$ python -q
>>> import numpy as np
>>> from numpy import linalg as LA
>>> np.set_printoptions(precision=2, suppress=True, linewidth=160, floatmode="fixed")
>>> K = np.loadtxt("a.csv", delimiter=",")
>>> K
array([[3.00, 0.00, 5.00, 2.00, 0.00, 1.00, 5.00, 0.00, 0.00],
       [5.00, 0.00, 4.00, 3.00, 1.00, 1.00, 0.00, 5.00, 0.00],
       [2.00, 2.00, 4.00, 0.00, 2.00, 4.00, 1.00, 2.00, 0.00],
       [0.00, 1.00, 2.00, 1.00, 2.00, 4.00, 0.00, 2.00, 0.00],
       [1.00, 4.00, 0.00, 1.00, 3.00, 2.00, 3.00, 0.00, 0.00],
       [4.00, 3.00, 0.00, 2.00, 3.00, 5.00, 3.00, 1.00, 0.00],
       [2.00, 4.00, 3.00, 1.00, 3.00, 2.00, 1.00, 0.00, 0.00],
       [0.00, 0.00, 0.00, 1.00, 4.00, 1.00, 4.00, 4.00, 0.00],
       [0.00, 0.00, 0.00, 0.00, 0.00, 0.00, 0.00, 0.00, 2.00]])
>>> # 2 groups of indices that never mix
>>> LA.norm(K, axis=0)
array([7.68, 6.78, 8.37, 4.58, 7.21, 8.25, 7.81, 7.07, 2.00])
>>> K[4] @ K[1]
np.float64(13.0)
>>> np.round(LA.norm(K, "nuc"), 2)
np.float64(46.81)
>>> round(float(LA.norm(K[4] - K[1])), 2)
9.54
>>> out = K / LA.norm(K, axis=1, keepdims=True)
>>> gram = out @ out.T
>>> np.round(np.degrees(np.arccos(np.clip(gram[2, 6], -1, 1))), 2)
np.float64(32.87)
>>> (gram - 2 * np.eye(9)).round(6).argmax(axis=1)
array([2, 2, 3, 2, 5, 4, 2, 4, 0])
>>> gram[2]
array([0.62, 0.68, 1.00, 0.89, 0.61, 0.75, 0.84, 0.48, 0.00])
>>> x0 = np.array([2, -2, -2, 0, -2, 2, -1, -2, -2])
>>> y = K @ x0
>>> y
array([ -7.00,  -8.00,  -9.00,  -6.00, -11.00,   1.00, -13.00, -18.00,  -4.00])
>>> np.round(LA.solve(K, y), 2) + 0
array([ 2.00, -2.00, -2.00,  0.00, -2.00,  2.00, -1.00, -2.00, -2.00])
>>> np.round(LA.solve(K.T, K[7]), 2) + 0
array([0.00, 0.00, 0.00, 0.00, 0.00, 0.00, 0.00, 1.00, 0.00])
>>> np.round(LA.solve(K, 2 * y), 2) + 0
array([ 4.00, -4.00, -4.00,  0.00, -4.00,  4.00, -2.00, -4.00, -4.00])
>>> T = np.stack([K, -3 * K, K[::-1]])
>>> LA.matrix_rank(T.reshape(3, -1))
np.int64(2)
>>> np.einsum("bij,cij->bc", T, T)
array([[  431.00, -1293.00,   240.00],
       [-1293.00,  3879.00,  -720.00],
       [  240.00,  -720.00,   431.00]])
>>> (T @ K.T).shape
(3, 9, 9)
>>> np.flatnonzero(LA.matrix_power((K != 0) + (K.T != 0) + np.eye(9), 9)[2])
array([0, 1, 2, 3, 4, 5, 6, 7])
>>> (LA.matrix_power((K != 0) + (K.T != 0) + np.eye(9), 9) > 0).astype(int)
array([[1, 1, 1, 1, 1, 1, 1, 1, 0],
       [1, 1, 1, 1, 1, 1, 1, 1, 0],
       [1, 1, 1, 1, 1, 1, 1, 1, 0],
       [1, 1, 1, 1, 1, 1, 1, 1, 0],
       [1, 1, 1, 1, 1, 1, 1, 1, 0],
       [1, 1, 1, 1, 1, 1, 1, 1, 0],
       [1, 1, 1, 1, 1, 1, 1, 1, 0],
       [1, 1, 1, 1, 1, 1, 1, 1, 0],
       [0, 0, 0, 0, 0, 0, 0, 0, 1]])
>>> (K != 0).astype(int)
array([[1, 0, 1, 1, 0, 1, 1, 0, 0],
       [1, 0, 1, 1, 1, 1, 0, 1, 0],
       [1, 1, 1, 0, 1, 1, 1, 1, 0],
       [0, 1, 1, 1, 1, 1, 0, 1, 0],
       [1, 1, 0, 1, 1, 1, 1, 0, 0],
       [1, 1, 0, 1, 1, 1, 1, 1, 0],
       [1, 1, 1, 1, 1, 1, 1, 0, 0],
       [0, 0, 0, 1, 1, 1, 1, 1, 0],
       [0, 0, 0, 0, 0, 0, 0, 0, 1]])
>>> round(LA.det(K), 2)
np.float64(-91326.0)
>>> X = np.load("out13.npy")
>>> X
array([[-4,  0,  6, -4,  5,  3,  1],
       [ 0,  6,  1,  4,  2, -2, -5],
       [ 6,  1, -6, -2,  3,  0, -1],
       [-4,  4, -2,  6, -6,  5, -2],
       [ 5,  2,  3, -6,  6, -1, -4],
       [ 3, -2,  0,  5, -1, -4, -3],
       [ 1, -5, -1, -2, -4, -3,  2]])
>>> np.diff(X, axis=0)
array([[  4,   6,  -5,   8,  -3,  -5,  -6],
       [  6,  -5,  -7,  -6,   1,   2,   4],
       [-10,   3,   4,   8,  -9,   5,  -1],
       [  9,  -2,   5, -12,  12,  -6,  -2],
       [ -2,  -4,  -3,  11,  -7,  -3,   1],
       [ -2,  -3,  -1,  -7,  -3,   1,   5]])
>>> np.abs(X).max()
np.int64(6)
>>> LA.svd(X, compute_uv=False)
array([16.05, 12.69, 12.53,  8.15,  3.75,  2.76,  0.74])
>>> X.sum(axis=0)
array([  7,   6,   1,   1,   5,  -2, -12])
>>> X.shape
(7, 7)
>>> x0 = np.array([2, 2, 1, 0, 1, 0, 2])
>>> y = X @ x0
>>> y
array([  5,   5,   9, -12,  15,  -5,  -9])
>>> np.round(LA.solve(X.T, X[6]), 2) + 0
array([0.00, 0.00, 0.00, 0.00, 0.00, 0.00, 1.00])
>>> np.round(LA.solve(X, y), 2) + 0
array([2.00, 2.00, 1.00, 0.00, 1.00, 0.00, 2.00])
>>> np.trace(X)
np.int64(6)
>>> np.allclose(X, X.T)
True
>>> LA.matrix_power(X, 3)
array([[ -452,    87,  1073, -1074,  1039,   396,   188],
       [   87,   902,    60,   683,   247,   -23,  -801],
       [ 1073,    60,  -528,  -478,   587,  -363,  -284],
       [-1074,   683,  -478,  1768, -1455,   672,  -161],
       [ 1039,   247,   587, -1455,  1812,  -366,  -485],
       [  396,   -23,  -363,   672,  -366,  -490,  -337],
       [  188,  -801,  -284,  -161,  -485,  -337,   468]])
>>> np.sort(np.abs(LA.eigvals(X)))
array([ 0.74,  2.76,  3.75,  8.15, 12.53, 12.69, 16.05])
>>> (X + X.T) / 2
array([[-4.00,  0.00,  6.00, -4.00,  5.00,  3.00,  1.00],
       [ 0.00,  6.00,  1.00,  4.00,  2.00, -2.00, -5.00],
       [ 6.00,  1.00, -6.00, -2.00,  3.00,  0.00, -1.00],
       [-4.00,  4.00, -2.00,  6.00, -6.00,  5.00, -2.00],
       [ 5.00,  2.00,  3.00, -6.00,  6.00, -1.00, -4.00],
       [ 3.00, -2.00,  0.00,  5.00, -1.00, -4.00, -3.00],
       [ 1.00, -5.00, -1.00, -2.00, -4.00, -3.00,  2.00]])
>>> E = np.array([[2, 0, 1, 2], [2, 2, 0, 1], [1, 2, 2, 0], [0, 1, 2, 2]])
>>> np.allclose(E @ E.T, E.T @ E)
True
>>> E @ np.ones(4)
array([5.00, 5.00, 5.00, 5.00])
>>> E @ (-1.0) ** np.arange(4)
array([ 1.00, -1.00,  1.00, -1.00])
>>> np.fft.fft(E[0])
array([5.00+0.00j, 1.00+2.00j, 1.00+0.00j, 1.00-2.00j])
>>> arr = np.loadtxt("test17.csv", delimiter=",")
>>> arr
array([[ -3.00,  -8.00,  -7.00,  -6.00,  -9.00,   3.00,  -7.00,  -3.00],
       [  3.00,  -9.00,  -9.00,  -7.00,   0.00,  -6.00,  -1.00, -11.00],
       [ -3.00, -13.00,  -7.00,  -3.00,  -5.00,   1.00,  -7.00,  -7.00],
       [ -9.00,  -9.00,   1.00,   4.00, -10.00,   0.00, -12.00,  -7.00],
       [-16.00, -17.00,  -1.00,   1.00, -12.00,   6.00,  -8.00,  -7.00],
       [-11.00, -26.00,   8.00,  -1.00, -16.00,  15.00, -13.00, -11.00],
       [ -2.00, -25.00,   1.00,   6.00, -21.00,   9.00,  -5.00,  -7.00],
       [ -5.00, -22.00,  -5.00,   1.00, -12.00,  10.00,  -7.00,  -1.00],
       [-14.00, -15.00, -11.00,   0.00, -13.00,   8.00,  -3.00,   2.00],
       [-23.00,  -9.00,  -3.00,  -5.00, -10.00,   8.00,  -3.00,  11.00],
       [-23.00, -11.00,  -9.00,   2.00, -17.00,   8.00,   5.00,   7.00],
       [-30.00, -12.00,  -7.00,  11.00, -26.00,   5.00,  -4.00,   4.00],
       [-26.00, -14.00, -16.00,  20.00, -20.00,  11.00, -12.00,   3.00],
       [-29.00, -21.00, -25.00,  25.00, -21.00,   9.00,  -5.00,  -1.00],
       [-21.00, -24.00, -26.00,  27.00, -25.00,   0.00,  -5.00,   2.00],
       [-12.00, -33.00, -29.00,  29.00, -32.00,   2.00,  -6.00,   9.00],
       [ -4.00, -28.00, -27.00,  33.00, -27.00,  -3.00, -13.00,  14.00],
       [ -3.00, -27.00, -30.00,  35.00, -34.00,  -8.00, -11.00,  16.00],
       [  5.00, -28.00, -33.00,  29.00, -36.00,  -1.00,  -8.00,  20.00],
       [  0.00, -26.00, -28.00,  28.00, -30.00,   3.00,  -3.00,  29.00],
       [ -1.00, -31.00, -19.00,  27.00, -35.00,   3.00,  -5.00,  27.00],
       [  2.00, -39.00, -10.00,  18.00, -27.00,   9.00,  -6.00,  25.00],
       [ -7.00, -48.00, -16.00,  27.00, -27.00,  17.00,  -6.00,  28.00],
       [-10.00, -50.00, -22.00,  26.00, -20.00,  21.00, -14.00,  32.00],
       [ -9.00, -47.00, -25.00,  29.00, -15.00,  15.00, -21.00,  27.00],
       [-16.00, -56.00, -23.00,  28.00, -10.00,  12.00, -26.00,  21.00],
       [-17.00, -59.00, -20.00,  25.00, -14.00,   8.00, -22.00,  19.00],
       [-22.00, -50.00, -17.00,  18.00, -22.00,  11.00, -17.00,  20.00],
       [-13.00, -45.00, -21.00,  20.00, -16.00,   6.00,  -8.00,  14.00],
       [-18.00, -46.00, -22.00,  26.00, -16.00,   6.00,   0.00,  15.00],
       [-26.00, -46.00, -25.00,  34.00, -24.00,   8.00,  -7.00,   9.00],
       [-17.00, -42.00, -26.00,  36.00, -32.00,   8.00, -13.00,   7.00],
       [-25.00, -51.00, -27.00,  43.00, -37.00,  10.00,  -8.00,  14.00],
       [-20.00, -48.00, -22.00,  40.00, -28.00,   6.00, -14.00,  23.00],
       [-23.00, -40.00, -19.00,  48.00, -29.00,  -1.00, -19.00,  21.00],
       [-26.00, -38.00, -22.00,  56.00, -24.00,  -6.00, -23.00,  12.00],
       [-34.00, -31.00, -14.00,  59.00, -24.00,  -3.00, -18.00,  15.00],
       [-39.00, -22.00, -10.00,  53.00, -15.00,  -8.00, -22.00,  13.00],
       [-37.00, -21.00, -12.00,  60.00, -19.00,  -5.00, -24.00,  11.00],
       [-40.00, -22.00,  -5.00,  60.00, -15.00,   0.00, -28.00,  16.00],
       [-36.00, -27.00,  -8.00,  51.00, -11.00,   6.00, -23.00,  15.00]])
>>> D = LA.norm(arr[:, None] - arr[None], axis=-1)
>>> (D + 1e9 * np.eye(41)).round(6).argmin(axis=1)
array([ 2,  2,  0,  4,  3,  6,  7,  8,  7, 10,  8, 10, 13, 14, 13, 16, 17, 16, 17, 20, 19, 20, 23, 24, 23, 26, 25, 26, 29, 28, 31, 30, 33, 34, 33, 36, 38, 38,
       37, 38, 39])
>>> M = np.load("m.npy")
>>> M
array([[0, 1, 2, 1, 0, 2, 0, 2, 0, 1],
       [2, 1, 1, 2, 2, 0, 1, 0, 2, 0],
       [3, 2, 4, 3, 3, 4, 4, 3, 4, 2],
       [1, 1, 0, 1, 0, 2, 2, 2, 1, 2],
       [2, 4, 4, 4, 1, 6, 4, 5, 4, 5],
       [3, 4, 5, 5, 3, 3, 1, 4, 3, 1],
       [2, 1, 3, 2, 0, 4, 0, 3, 2, 1],
       [3, 2, 3, 2, 3, 0, 3, 1, 3, 1],
       [1, 3, 2, 4, 0, 6, 2, 4, 3, 4],
       [2, 2, 3, 4, 0, 6, 0, 3, 4, 2],
       [3, 2, 2, 2, 2, 1, 3, 2, 4, 1],
       [2, 0, 1, 1, 0, 2, 0, 1, 2, 0],
       [2, 0, 1, 1, 0, 2, 0, 1, 2, 0],
       [0, 1, 2, 2, 0, 2, 0, 1, 0, 0],
       [0, 2, 1, 3, 2, 4, 2, 2, 3, 3],
       [1, 2, 2, 2, 1, 1, 0, 2, 1, 0],
       [2, 2, 3, 4, 2, 2, 1, 1, 2, 0]])
>>> out = M / np.sqrt((M ** 2).mean(axis=1, keepdims=True))
>>> LA.matrix_rank(M - M.mean(axis=1, keepdims=True))
np.int64(9)
>>> LA.matrix_rank(out) == LA.matrix_rank(M)
np.True_
>>> LA.norm(out, axis=1)
array([3.16, 3.16, 3.16, 3.16, 3.16, 3.16, 3.16, 3.16, 3.16, 3.16, 3.16, 3.16, 3.16, 3.16, 3.16, 3.16, 3.16])
>>> data = np.array([[2, 0, 0, 1, 2, 1, 0, 1, 0, 2],
...     [0, 2, 1, 2, 0, 1, 2, 1, 0, 2],
...     [1, 0, 1, 1, 0, 1, 0, 1, 2, 1],
...     [0, 0, 2, 0, 1, 1, 1, 2, 2, 2],
...     [0, 1, 0, 1, 2, 1, 0, 0, 0, 1],
...     [1, 1, 0, 0, 0, 2, 2, 2, 1, 0]])
>>> data[:, 8] = -1 * data[:, 3]
>>> data
array([[ 2,  0,  0,  1,  2,  1,  0,  1, -1,  2],
       [ 0,  2,  1,  2,  0,  1,  2,  1, -2,  2],
       [ 1,  0,  1,  1,  0,  1,  0,  1, -1,  1],
       [ 0,  0,  2,  0,  1,  1,  1,  2,  0,  2],
       [ 0,  1,  0,  1,  2,  1,  0,  0, -1,  1],
       [ 1,  1,  0,  0,  0,  2,  2,  2,  0,  0]])
>>> out = data / LA.norm(data, axis=1, keepdims=True)
>>> gram = out @ out.T
>>> np.round(np.degrees(np.arccos(np.clip(gram[1, 2], -1, 1))), 2)
np.float64(44.82)
>>> np.argwhere(np.triu(np.abs(gram) > 0.95, 1))
array([], shape=(0, 2), dtype=int64)
>>> (np.abs(gram) > 0.9).astype(int)
array([[1, 0, 0, 0, 0, 0],
       [0, 1, 0, 0, 0, 0],
       [0, 0, 1, 0, 0, 0],
       [0, 0, 0, 1, 0, 0],
       [0, 0, 0, 0, 1, 0],
       [0, 0, 0, 0, 0, 1]])
>>> gram = data.T @ data
>>> LA.matrix_rank(gram)
np.int64(6)
>>> gram
array([[ 6,  1,  1,  3,  4,  5,  2,  5, -3,  5],
       [ 1,  6,  2,  5,  2,  5,  6,  4, -5,  5],
       [ 1,  2,  6,  3,  2,  4,  4,  6, -3,  7],
       [ 3,  5,  3,  7,  4,  5,  4,  4, -7,  8],
       [ 4,  2,  2,  4,  9,  5,  1,  4, -4,  8],
       [ 5,  5,  4,  5,  5,  9,  7,  9, -5,  8],
       [ 2,  6,  4,  4,  1,  7,  9,  8, -4,  6],
       [ 5,  4,  6,  4,  4,  9,  8, 11, -4,  9],
       [-3, -5, -3, -7, -4, -5, -4, -4,  7, -8],
       [ 5,  5,  7,  8,  8,  8,  6,  9, -8, 14]])
>>> np.allclose(gram, gram.T)
True
>>> np.round(LA.eigvalsh(gram)[::-1], 2) + 0
array([54.38, 11.20,  8.62,  5.83,  3.14,  0.82,  0.00,  0.00,  0.00,  0.00])
>>> x0 = np.array([0, 0, 2, 2, 1, 2, 2, 1, 0, 2])
>>> np.einsum("ij,j->i", data, x0)
array([11, 17,  9, 15,  8, 10])
>>> data @ np.eye(10)[0]
array([2.00, 0.00, 1.00, 0.00, 0.00, 1.00])
>>> np.sign((data @ x0).round(6))
array([1, 1, 1, 1, 1, 1])
>>> data @ (2 * x0)
array([22, 34, 18, 30, 16, 20])
>>> data @ np.ones(10)
array([8.00, 9.00, 5.00, 9.00, 5.00, 8.00])
>>> data * x0
array([[0, 0, 0, 2, 2, 2, 0, 1, 0, 4],
       [0, 0, 2, 4, 0, 2, 4, 1, 0, 4],
       [0, 0, 2, 2, 0, 2, 0, 1, 0, 2],
       [0, 0, 4, 0, 1, 2, 2, 2, 0, 4],
       [0, 0, 0, 2, 2, 2, 0, 0, 0, 2],
       [0, 0, 0, 0, 0, 4, 4, 2, 0, 0]])
>>> (data @ x0).argmax()
np.int64(1)
